$ python3 -q
>>> import numpy as np
>>> import numpy.linalg as la
>>> np.set_printoptions(precision=2, suppress=True, linewidth=120)
>>> F = np.load("sample10.npy")
>>> F
array([[ 9.05, -1.27,  2.93,  6.08],
       [ 5.89, -1.27,  5.04,  5.41],
       [ 7.43, -1.66,  6.59,  7.06],
       [-2.25,  1.91,  1.67, -2.45],
       [ 8.43, -0.95,  1.53,  4.85],
       [-4.28, -0.12, -3.17, -2.86],
       [ 1.6 , -1.72, -5.84,  0.22],
       [ 0.52, -0.46,  0.24,  0.69],
       [ 1.85, -1.7 ,  0.67,  2.84],
       [11.02, -1.16,  5.68,  7.73],
       [-1.33,  1.31,  2.13, -1.13],
       [13.5 , -0.79,  4.79,  8.01],
       [-6.53,  1.36, -5.49, -6.3 ],
       [-1.02,  0.72, -1.68, -1.77],
       [ 0.82, -1.11,  1.94,  2.3 ],
       [-0.14,  1.91,  0.69, -1.54],
       [-3.15,  1.96,  2.64, -2.3 ],
       [-1.59, -0.77, -2.58, -1.03],
       [-4.74,  0.22, -3.28, -3.72],
       [ 7.99, -1.19,  1.7 ,  5.17],
       [-2.83,  1.5 ,  0.39, -2.5 ],
       [11.31, -0.73,  7.12,  7.84]])
>>> W2 = F[[7, 0]].astype(float)
>>> for _ in range(4):
...     idx = la.norm(F[:, None] - W2, axis=-1).argmin(axis=1)
...     W2 = np.array([F[idx == j].mean(axis=0) for j in range(2)])
... 
>>> idx
array([1, 1, 1, 0, 1, 0, 0, 0, 0, 1, 0, 1, 0, 0, 0, 0, 0, 0, 0, 1, 0, 1])
>>> W2[1] - W2[0]
array([10.98, -1.49,  5.26,  7.92])
>>> np.abs(W2[1] - W2[0]).argmax()
np.int64(0)
